In [1]: import numpy as np

In [2]: np.set_printoptions(precision=2, suppress=True, linewidth=140, legacy="1.25")

In [3]: rnd = lambda a: np.round(a, 2) + 0

In [4]: K = np.array([[3, 1, 3, -2, -5],
   ...:     [0, 2, -3, -4, -5],
   ...:     [0, 0, 0, 5, -1],
   ...:     [0, 0, 0, -4, -2],
   ...:     [0, 0, 0, 0, -4]])

In [5]: left, s, vt = np.linalg.svd(K)

In [6]: rnd(s)
Out[6]: array([10.26,  6.01,  4.52,  1.47,  0.  ])

In [7]: M2 = left[:, :4] @ np.diag(s[:4]) @ vt[:4]

In [8]: np.linalg.matrix_rank(M2)
Out[8]: 4

In [9]: rnd(np.linalg.norm(K - M2) / np.linalg.norm(K))
Out[9]: 0.0

In [10]: rnd(M2)
Out[10]: 
array([[ 3.,  1.,  3., -2., -5.],
       [ 0.,  2., -3., -4., -5.],
       [ 0.,  0.,  0.,  5., -1.],
       [ 0.,  0.,  0., -4., -2.],
       [ 0.,  0.,  0.,  0., -4.]])

In [11]: rnd(np.abs(K - M2).max())
Out[11]: 0.0

In [12]: M2 = K / np.linalg.norm(K, axis=1, keepdims=True)

In [13]: C2 = M2 @ M2.T

In [14]: rnd(C2[3])
Out[14]: array([ 0.58,  0.79, -0.79,  1.  ,  0.45])

In [15]: rnd(C2)
Out[15]: 
array([[ 1.  ,  0.51, -0.14,  0.58,  0.72],
       [ 0.51,  1.  , -0.4 ,  0.79,  0.68],
       [-0.14, -0.4 ,  1.  , -0.79,  0.2 ],
       [ 0.58,  0.79, -0.79,  1.  ,  0.45],
       [ 0.72,  0.68,  0.2 ,  0.45,  1.  ]])

In [16]: np.argwhere(np.triu(np.abs(C2) > 0.95, 1))
Out[16]: array([], shape=(0, 2), dtype=int64)

In [17]: (np.abs(C2) > 0.9).astype(int)
Out[17]: 
array([[1, 0, 0, 0, 0],
       [0, 1, 0, 0, 0],
       [0, 0, 1, 0, 0],
       [0, 0, 0, 1, 0],
       [0, 0, 0, 0, 1]])

In [18]: rnd(np.linalg.det(K))
Out[18]: 0.0

In [19]: np.allclose(K, K.T)
Out[19]: False

In [20]: np.allclose(K @ K.T, K.T @ K)
Out[20]: False

In [21]: rnd(np.sort(np.abs(np.linalg.eigvals(K))))
Out[21]: array([0., 2., 3., 4., 4.])

In [22]: rnd(np.abs(np.linalg.eigvals(K)).max())
Out[22]: 4.0

In [23]: np.linalg.matrix_power(K, 2)
Out[23]: 
array([[  9,   5,   6,  13,   1],
       [  0,   4,  -6,  -7,  21],
       [  0,   0,   0, -20,  -6],
       [  0,   0,   0,  16,  16],
       [  0,   0,   0,   0,  16]])

In [24]: np.linalg.matrix_rank(K, rtol=0.1)
Out[24]: 4

In [25]: [round(float(x), 2) for x in np.linalg.svd(K, compute_uv=False)[:3]]
Out[25]: [10.26, 6.01, 4.52]

In [26]: np.argsort(-np.linalg.norm(K, axis=0).round(6), kind="stable")[:3]
Out[26]: array([4, 3, 2])

In [27]: m1 = np.load("m.npy")

In [28]: m1
Out[28]: 
array([[ 0,  0, 12, 12,  0,  0,  5,  0,  0,  0,  0,  3],
       [ 0,  0, 10,  8,  4,  4,  7,  0,  6,  0,  3,  0],
       [ 0,  0, 24, 21,  1,  0,  8,  0,  0,  0,  0,  0],
       [ 0,  0, 14, 13,  1,  0,  6,  0,  0,  0,  0,  0],
       [ 0,  0, 17, 13,  5,  3,  9,  0,  8,  0,  2,  0],
       [ 0,  0, 24, 21,  1,  0,  8,  0,  0,  0,  0,  0],
       [ 0,  0, 26, 22,  2,  0,  9,  0,  2,  0,  0,  0],
       [ 0,  0, 22, 20,  0,  0,  7,  0,  0,  0,  0,  0],
       [ 0,  0,  7,  8,  0,  0,  4,  1,  0,  0,  0,  5],
       [ 0,  0, 20, 19,  0,  0,  6,  0,  0,  0,  0,  2],
       [ 0,  0, 15, 12,  4,  2,  8,  0,  6,  0,  1,  0],
       [ 0,  0, 12, 12,  0,  0,  5,  0,  0,  0,  0,  3],
       [ 0,  0, 13, 14,  0,  0,  4,  1,  0,  0,  0,  7],
       [ 0,  0, 14, 13,  1,  0,  6,  0,  0,  0,  0,  0],
       [ 0,  0, 23, 19,  3,  0,  9,  0,  4,  0,  0,  0],
       [ 0,  0, 23, 19,  3,  0,  9,  0,  4,  0,  0,  0],
       [ 0,  0, 10,  8,  4,  4,  7,  0,  6,  0,  3,  0],
       [ 0,  0, 11, 10,  2,  0,  6,  0,  2,  0,  0,  0],
       [ 0,  0, 11, 10,  2,  0,  6,  0,  2,  0,  0,  0],
       [ 0,  0,  7,  8,  0,  0,  4,  1,  0,  0,  0,  5],
       [ 0,  0, 13, 11,  3,  1,  7,  0,  4,  0,  0,  0],
       [ 0,  0, 15, 12,  4,  2,  8,  0,  6,  0,  1,  0],
       [ 0,  0, 17, 13,  5,  3,  9,  0,  8,  0,  2,  0]])

In [29]: r = np.linalg.matrix_rank(m1)

In [30]: r
Out[30]: 9

In [31]: N = np.linalg.svd(m1)[2][r:].T

In [32]: [int(np.linalg.matrix_rank(np.delete(m1, i, axis=0))) for i in range(23)]
Out[32]: [9, 9, 9, 9, 9, 9, 9, 9, 9, 9, 9, 9, 9, 9, 9, 9, 9, 9, 9, 9, 9, 9, 9]

In [33]: [int(np.linalg.matrix_rank(m1[:, :j + 1])) for j in range(12)]
Out[33]: [0, 0, 1, 2, 3, 4, 5, 6, 7, 7, 8, 9]

In [34]: np.linalg.matrix_rank(m1.T @ m1), np.linalg.matrix_rank(m1 @ m1.T)
Out[34]: (9, 9)

In [35]: rnd(N @ N.T)
Out[35]: 
array([[1., 0., 0., 0., 0., 0., 0., 0., 0., 0., 0., 0.],
       [0., 1., 0., 0., 0., 0., 0., 0., 0., 0., 0., 0.],
       [0., 0., 0., 0., 0., 0., 0., 0., 0., 0., 0., 0.],
       [0., 0., 0., 0., 0., 0., 0., 0., 0., 0., 0., 0.],
       [0., 0., 0., 0., 0., 0., 0., 0., 0., 0., 0., 0.],
       [0., 0., 0., 0., 0., 0., 0., 0., 0., 0., 0., 0.],
       [0., 0., 0., 0., 0., 0., 0., 0., 0., 0., 0., 0.],
       [0., 0., 0., 0., 0., 0., 0., 0., 0., 0., 0., 0.],
       [0., 0., 0., 0., 0., 0., 0., 0., 0., 0., 0., 0.],
       [0., 0., 0., 0., 0., 0., 0., 0., 0., 1., 0., 0.],
       [0., 0., 0., 0., 0., 0., 0., 0., 0., 0., 0., 0.],
       [0., 0., 0., 0., 0., 0., 0., 0., 0., 0., 0., 0.]])
